% python3 -q
>>> import numpy as np
>>> import numpy.linalg as la
>>> np.set_printoptions(precision=2, suppress=True, linewidth=200)
>>> def rnd(a):
...     return np.round(a, 2) + 0
... 
>>> C = np.sign(np.array([[3, 2, 0], [0, 2, 0], [2, 0, 0]]))
>>> other = (np.tril(C, -1) + np.eye(3)) @ (np.triu(C, 1) + np.eye(3))
>>> evals = np.array([1, 0, -1])
>>> feats = np.rint(other * evals @ la.inv(other)) + 0
>>> feats
array([[ 1., -1.,  0.],
       [ 0.,  0.,  0.],
       [ 2., -1., -1.]])
>>> rng = np.random.default_rng(79)
>>> other = feats + rng.integers(-2, 3, (3, 2)) @ rng.integers(-2, 3, (2, 3))
>>> other
array([[-1.,  7., -6.],
       [ 2., -8.,  6.],
       [-4., -1., -3.]])
>>> np.abs(other - feats).sum(axis=1)
array([16., 16.,  8.])
>>> la.matrix_rank(other - feats, tol=1e-8)
np.int64(2)
>>> rnd(la.svd(other - feats, compute_uv=False))
array([14.65,  5.78,  0.  ])
>>> Uu, sv, Vh = la.svd(feats)
>>> np.argmax(sv[:-1] / (sv[1:] + 1e-6)) + 1
np.int64(2)
>>> other = Uu[:, :2] @ np.diag(sv[:2]) @ Vh[:2]
>>> la.matrix_rank(other)
np.int64(2)
>>> rnd(other)
array([[ 1., -1.,  0.],
       [ 0.,  0.,  0.],
       [ 2., -1., -1.]])
>>> W0 = np.loadtxt("layer10.csv", delimiter=",")
>>> W0
array([[ 9.,  4.,  3.],
       [ 4., -1., -2.],
       [ 6.,  1.,  0.],
       [ 6.,  1.,  0.]])
>>> # rows 2 and 3 are equal
>>> other = W0[0, 0] * W0[1:] - np.outer(W0[1:, 0], W0[0])
>>> other
array([[  0., -25., -30.],
       [  0., -15., -18.],
       [  0., -15., -18.]])
>>> la.matrix_rank(other), la.matrix_rank(W0)
(np.int64(1), np.int64(2))
>>> G = other.T @ other
>>> np.allclose(G, G.T)
True
>>> np.trace(G), (other ** 2).sum()
(np.float64(2623.0), np.float64(2623.0))
>>> rnd(la.eigvalsh(G)[::-1])
array([2623.,    0.,    0.])
>>> G
array([[   0.,    0.,    0.],
       [   0., 1075., 1290.],
       [   0., 1290., 1548.]])
>>> np.flatnonzero(la.matrix_power((G != 0) + (G.T != 0) + np.eye(3), 3)[2])
array([1, 2])
>>> Uu, sv, Vh = la.svd(W0)
>>> np.argmax(sv[:-1] / (sv[1:] + 1e-6)) + 1
np.int64(2)
>>> other = Uu[:, :2] @ np.diag(sv[:2]) @ Vh[:2]
>>> la.matrix_rank(W0, rtol=0.05)
np.int64(2)
>>> rnd(other)
array([[ 9.,  4.,  3.],
       [ 4., -1., -2.],
       [ 6.,  1.,  0.],
       [ 6.,  1.,  0.]])
>>> rnd(la.norm(W0 - other) / la.norm(W0))
np.float64(0.0)
>>> rnd(la.norm(W0 - other, 2)), rnd(sv[2])
(np.float64(0.0), np.float64(0.0))
>>> K = np.array([[0, 5, 7], [2, 7, 5], [0, 8, 0], [0, 7, 0], [0, 3, 8]])
>>> K[3] = K[0]
>>> K
array([[0, 5, 7],
       [2, 7, 5],
       [0, 8, 0],
       [0, 5, 7],
       [0, 3, 8]])
>>> # row 3 repeats row 0
>>> vec = np.array([0, 0, 1])
>>> a = np.maximum(K @ vec, 0)
>>> K * (a > 1e-9)[:, None]
array([[0, 5, 7],
       [2, 7, 5],
       [0, 0, 0],
       [0, 5, 7],
       [0, 3, 8]])
>>> a
array([7, 5, 0, 7, 8])
>>> np.flatnonzero(a > 1e-9)
array([0, 1, 3, 4])
>>> np.maximum(K @ (3 * vec), 0)
array([21, 15,  0, 21, 24])
>>> q, R = la.qr(K)
>>> rnd(q)
array([[ 0.  ,  0.45,  0.33],
       [-1.  ,  0.  ,  0.  ],
       [ 0.  ,  0.72, -0.64],
       [ 0.  ,  0.45,  0.33],
       [ 0.  ,  0.27,  0.6 ]])
>>> rnd(np.trace(q @ q.T))
np.float64(3.0)
>>> rnd(R)
array([[-2.  , -7.  , -5.  ],
       [ 0.  , 11.09,  8.48],
       [ 0.  ,  0.  ,  9.5 ]])
>>> np.allclose(R.T @ R, K.T @ K)
True
>>> abs(R[0, 0]), rnd(la.norm(K[:, 0]))
(np.float64(2.0), np.float64(2.0))
>>> Uu, sv, Vh = la.svd(K, full_matrices=False)
>>> np.allclose(Uu * sv @ Vh, K)
True
>>> rnd(np.sqrt((sv ** 2).sum())), rnd(la.norm(K))
(np.float64(19.05), np.float64(19.05))
>>> rnd(np.cumsum(sv ** 2) / np.sum(sv ** 2))
array([0.85, 0.99, 1.  ])
>>> rnd(Uu.T @ K @ Vh.T)
array([[17.6 ,  0.  ,  0.  ],
       [ 0.  ,  7.11,  0.  ],
       [ 0.  ,  0.  ,  1.68]])
>>> rnd(np.abs(Vh[0]))
array([0.06, 0.69, 0.73])
>>> (sv > 1e-8).sum()
np.int64(3)
>>> rnd(sv / sv[0])
array([1. , 0.4, 0.1])
>>> other = K / la.norm(K, axis=1, keepdims=True)
>>> G = other @ other.T
>>> (np.abs(G) > 0.9).astype(int)
array([[1, 1, 0, 1, 1],
       [1, 1, 0, 1, 0],
       [0, 0, 1, 0, 0],
       [1, 1, 0, 1, 1],
       [1, 0, 0, 1, 1]])
>>> (G - 2 * np.eye(5)).round(6).argmax(axis=1)
array([3, 0, 1, 0, 0])
>>> rnd(np.degrees(np.arccos(np.clip(G[2, 1], -1, 1))))
np.float64(37.57)
>>> rnd(G)
array([[1.  , 0.92, 0.58, 1.  , 0.97],
       [0.92, 1.  , 0.79, 0.92, 0.81],
       [0.58, 0.79, 1.  , 0.58, 0.35],
       [1.  , 0.92, 0.58, 1.  , 0.97],
       [0.97, 0.81, 0.35, 0.97, 1.  ]])
>>> rnd(np.sort(np.abs(la.eigvals(G))))
array([0.  , 0.  , 0.04, 0.75, 4.21])
>>> rnd(la.det(G))
np.float64(0.0)
>>> np.allclose(G, G.T)
True
>>> rnd((G + G.T) / 2)
array([[1.  , 0.92, 0.58, 1.  , 0.97],
       [0.92, 1.  , 0.79, 0.92, 0.81],
       [0.58, 0.79, 1.  , 0.58, 0.35],
       [1.  , 0.92, 0.58, 1.  , 0.97],
       [0.97, 0.81, 0.35, 0.97, 1.  ]])
>>> rnd(np.abs(la.eigvals(G)).max())
np.float64(4.21)
>>> np.trace(G)
np.float64(5.0)
>>> E, _ = la.qr(np.array([[0.0, -0.5, 0.5, -0.2, -0.9],
...     [-0.3, -0.1, 0.0, 0.2, -0.5],
...     [0.4, -0.3, -0.3, 1.0, -0.4],
...     [1.3, 1.5, 0.1, 0.1, 0.1],
...     [0.1, 0.6, 0.4, 0.0, 1.4]]))
>>> rnd(E)
array([[ 0.  ,  0.48,  0.85, -0.09, -0.21],
       [ 0.21, -0.19, -0.04,  0.5 , -0.82],
       [-0.29,  0.67, -0.28,  0.61,  0.15],
       [-0.93, -0.21,  0.04, -0.12, -0.27],
       [-0.07, -0.48,  0.45,  0.6 ,  0.44]])
>>> # keeps lengths
>>> G = E.T @ E
>>> rnd(np.diag(G))
array([1., 1., 1., 1., 1.])
>>> rnd(la.svd(E, compute_uv=False) ** 2)
array([1., 1., 1., 1., 1.])
>>> rnd(la.eigvalsh(G)[::-1])
array([1., 1., 1., 1., 1.])
>>> np.trace(G), rnd((E ** 2).sum())
(np.float64(5.0), np.float64(5.0))
>>> rnd(la.svd(E, compute_uv=False))
array([1., 1., 1., 1., 1.])
>>> rnd(E.T @ E)
array([[1., 0., 0., 0., 0.],
       [0., 1., 0., 0., 0.],
       [0., 0., 1., 0., 0.],
       [0., 0., 0., 1., 0.],
       [0., 0., 0., 0., 1.]])
>>> rnd(E[:, 1] @ E[:, 0])
np.float64(0.0)
>>> rnd(la.pinv(E))
array([[ 0.  ,  0.21, -0.29, -0.93, -0.07],
       [ 0.48, -0.19,  0.67, -0.21, -0.48],
       [ 0.85, -0.04, -0.28,  0.04,  0.45],
       [-0.09,  0.5 ,  0.61, -0.12,  0.6 ],
       [-0.21, -0.82,  0.15, -0.27,  0.44]])
>>> rnd(la.norm(E, axis=0))
array([1., 1., 1., 1., 1.])
>>> rnd(E @ E.T)
array([[1., 0., 0., 0., 0.],
       [0., 1., 0., 0., 0.],
       [0., 0., 1., 0., 0.],
       [0., 0., 0., 1., 0.],
       [0., 0., 0., 0., 1.]])
>>> X = np.array([[0.7, -1.0, 0.0, -0.1, 0.7],
...     [0.9, 0.2, -2.0, 0.5, 0.1],
...     [-0.1, -0.3, -0.6, -0.3, 0.3]])
>>> X[:, 0] *= 20
>>> X
array([[14. , -1. ,  0. , -0.1,  0.7],
       [18. ,  0.2, -2. ,  0.5,  0.1],
       [-2. , -0.3, -0.6, -0.3,  0.3]])
>>> # column 0 is much longer than the rest
>>> def softmax(z):
...     e = np.exp(z - z.max(axis=-1, keepdims=True))
...     return e / e.sum(axis=-1, keepdims=True)
... 
>>> rnd(softmax(X).sum(axis=1))
array([1., 1., 1.])
>>> rnd(softmax(X[0]))
array([1., 0., 0., 0., 0.])
>>> att = X @ X.T / np.sqrt(5)
>>> softmax(att).round(6).argmax(axis=1)
array([1, 1, 2])
>>> rnd(softmax(att + np.triu(np.full(att.shape, -np.inf), 1)))
array([[1., 0., 0.],
       [0., 1., 0.],
       [0., 0., 1.]])
